% python3 -q
>>> import numpy as np
>>> np.set_printoptions(precision=2, suppress=True, linewidth=140, legacy="1.25")
>>> rnd = lambda a: np.round(a, 2) + 0
>>> J = np.load("test7.npy")
>>> rnd(J)
array([[ 4.99, -0.36,  0.  ],
       [ 2.88,  3.5 ,  2.11],
       [ 1.91, -4.05, -2.22],
       [ 1.13,  4.21,  2.44],
       [-3.55, -3.  , -1.85],
       [-4.92,  0.87,  0.29],
       [-3.95, -2.59, -1.64],
       [-3.48,  3.18,  1.66],
       [ 2.45,  3.74,  2.23],
       [ 2.52,  3.71,  2.21],
       [-4.76,  1.4 ,  0.59],
       [ 4.84,  0.98,  0.76],
       [-1.76, -4.04, -2.37],
       [ 4.77,  1.2 ,  0.89],
       [ 1.97,  3.96,  2.33],
       [-1.94, -3.97, -2.34],
       [-0.92, -4.26, -2.46]])
>>> D = np.linalg.norm(J[:, None] - J[None], axis=-1)
>>> print(D.mean(axis=1).argmax())
2
>>> rnd(D[:5, :5])
array([[0.  , 4.88, 5.3 , 6.46, 9.12],
       [4.88, 0.  , 8.76, 1.91, 9.96],
       [5.3 , 8.76, 0.  , 9.52, 5.57],
       [6.46, 1.91, 9.52, 0.  , 9.61],
       [9.12, 9.96, 5.57, 9.61, 0.  ]])
>>> rnd(np.linalg.norm(J, axis=1))
array([5., 5., 5., 5., 5., 5., 5., 5., 5., 5., 5., 5., 5., 5., 5., 5., 5.])
>>> (D + 1e9 * np.eye(17)).round(6).argmin(axis=1)
array([11,  9, 16, 14,  6, 10,  4, 10,  9,  8,  5, 13, 15, 11,  8, 12, 12])
>>> rnd(np.linalg.norm(J - J.mean(axis=0), axis=1))
array([4.9 , 4.68, 5.24, 4.67, 5.31, 5.08, 5.29, 4.88, 4.67, 4.67, 5.04, 4.81, 5.33, 4.79, 4.67, 5.33, 5.33])
>>> X = np.load("run18.npy")
>>> rnd(X)
array([[-8.35, -5.5 ,  0.04],
       [ 9.94, -0.76, -0.72],
       [-6.65,  7.38,  1.12],
       [ 0.06,  9.96,  0.91],
       [ 1.28, -9.87, -0.99],
       [ 8.49, -5.17, -1.04],
       [-4.48, -8.93, -0.53],
       [-9.27, -3.74,  0.27],
       [ 7.05, -7.  , -1.11],
       [ 6.27, -7.71, -1.12],
       [ 9.68,  2.49, -0.41],
       [ 3.01, -9.48, -1.07]])
>>> rng = np.random.default_rng(80)
>>> M2 = X + rng.integers(-2, 3, (12, 2)) @ rng.integers(-2, 3, (2, 3))
>>> rnd(M2)
array([[-11.35,  -1.5 ,   5.04],
       [ 13.94,  -6.76,  -6.72],
       [ -5.65,   4.38,   1.12],
       [  0.06,   9.96,   0.91],
       [  2.28, -10.87,  -2.99],
       [ 10.49,  -8.17,  -4.04],
       [ -3.48,  -8.93,  -3.53],
       [-12.27,   0.26,   5.27],
       [  7.05,  -6.  ,  -2.11],
       [ 10.27, -13.71,  -7.12],
       [  9.68,   4.49,  -2.41],
       [  3.01, -10.48,  -0.07]])
>>> np.linalg.matrix_rank(M2 - X, tol=1e-8)
2
>>> rnd(M2 - X)
array([[-3.,  4.,  5.],
       [ 4., -6., -6.],
       [ 1., -3.,  0.],
       [ 0.,  0.,  0.],
       [ 1., -1., -2.],
       [ 2., -3., -3.],
       [ 1.,  0., -3.],
       [-3.,  4.,  5.],
       [ 0.,  1., -1.],
       [ 4., -6., -6.],
       [ 0.,  2., -2.],
       [ 0., -1.,  1.]])
>>> Q, r_ = np.linalg.qr(M2)
>>> print(rnd(np.abs(np.diag(r_))))
[29.85 25.36  5.37]
>>> print(rnd(abs(r_[0, 0])), rnd(np.linalg.norm(M2[:, 0])))
29.85 29.85
>>> z = X[:, 1] > np.median(X[:, 1])
>>> f = X[z].mean(axis=0) - X[~z].mean(axis=0)
>>> rnd((((X - X.mean(axis=0)) @ f > 0) == z).mean())
0.83
>>> arr = np.loadtxt("dump.csv", delimiter=",")
>>> arr
array([[-1.03,  2.27,  1.64],
       [-2.35,  0.86,  1.67],
       [ 0.15,  0.72,  4.94],
       [ 2.47, -0.01,  2.02],
       [ 2.37, -3.58, -1.94],
       [-0.98,  0.46, -2.1 ],
       [-0.81,  0.8 ,  2.64],
       [-0.83,  0.58,  4.91],
       [-1.55, -2.54,  2.56],
       [ 0.11,  1.32,  3.2 ],
       [ 0.29,  1.17,  0.25],
       [-1.94, -2.44, -2.31],
       [-0.39, -1.73,  0.63],
       [-2.89, -0.21, -0.03],
       [ 2.76,  0.31, -0.82],
       [-1.2 , -1.48,  2.94],
       [ 3.78, -2.35,  0.24],
       [ 1.58, -1.95,  2.46],
       [ 0.19, -0.2 ,  4.14],
       [ 0.73,  2.63, -0.57],
       [-1.52, -1.27, -0.34],
       [-2.25, -1.94, -1.24],
       [ 4.79, -1.  , -1.76],
       [-1.39, -0.53, -3.61]])
>>> C = arr[[19, 4]].astype(float)
>>> for _ in range(7):
...     z = np.linalg.norm(arr[:, None] - C, axis=-1).argmin(axis=1)
...     C = np.array([arr[z == j].mean(axis=0) for j in range(2)])
... 
>>> print(z)
[0 0 0 0 1 1 0 0 0 0 0 1 1 0 1 0 1 0 0 0 1 1 1 1]
>>> np.bincount(z)
array([14, 10])
>>> rnd(C[1] - C[0])
array([ 0.89, -1.69, -3.67])
>>> cen = (arr - arr.mean(axis=0)) / arr.std(axis=0)
>>> print(np.argwhere(np.abs(cen) > 2))
[[22  0]]
>>> coef = np.linalg.lstsq(np.delete(cen, 0, axis=1), cen[:, 0])[0]
>>> rnd(coef)
array([-0.11, -0.05])
>>> data = np.load("w.npy")
>>> data
array([[ 3,  0,  0,  0],
       [ 0,  3,  0,  0],
       [ 0,  0,  3, -1],
       [ 0,  0,  1, -1]])
>>> def softmax(z):
...     e = np.exp(z - z.max(axis=-1, keepdims=True))
...     return e / e.sum(axis=-1, keepdims=True)
... 
>>> rnd(softmax(data[3]))
array([0.2 , 0.2 , 0.53, 0.07])
>>> scores = data @ data.T / np.sqrt(4)
>>> rnd(softmax(scores + np.triu(np.full(scores.shape, -np.inf), 1)))
array([[1.  , 0.  , 0.  , 0.  ],
       [0.01, 0.99, 0.  , 0.  ],
       [0.01, 0.01, 0.99, 0.  ],
       [0.08, 0.08, 0.61, 0.22]])
>>> softmax(scores).round(6).argmax(axis=1)
array([0, 1, 2, 2])
>>> F = np.load("out1.npy")
>>> F
array([[3., 1., 0.],
       [0., 3., 1.],
       [0., 0., 3.]])
>>> M2 = np.linalg.inv(F)
>>> rnd(np.linalg.det(F) * np.linalg.det(M2))
1.0
>>> rnd(np.linalg.det(F) * M2)
array([[ 9., -3.,  1.],
       [ 0.,  9., -3.],
       [ 0.,  0.,  9.]])
>>> M2 = np.array([[2, -3, 1], [5, -5, -4], [-1, 1, -5]])
>>> W0 = np.triu(M2, 1)
>>> W0
array([[ 0, -3,  1],
       [ 0,  0, -4],
       [ 0,  0,  0]])
>>> M2 = np.array([[-2, 0], [-2, -1], [1, -1]])
>>> np.vstack([W0, M2.T]).shape
(5, 3)
>>> W0 @ M2
array([[ 7,  2],
       [-4,  4],
       [ 0,  0]])
>>> M2.T @ W0.T
array([[ 7, -4,  0],
       [ 2,  4,  0]])
>>> np.linalg.matrix_rank(W0 @ M2)
2
>>> np.linalg.matrix_rank(np.vstack([W0, M2.T]))
3
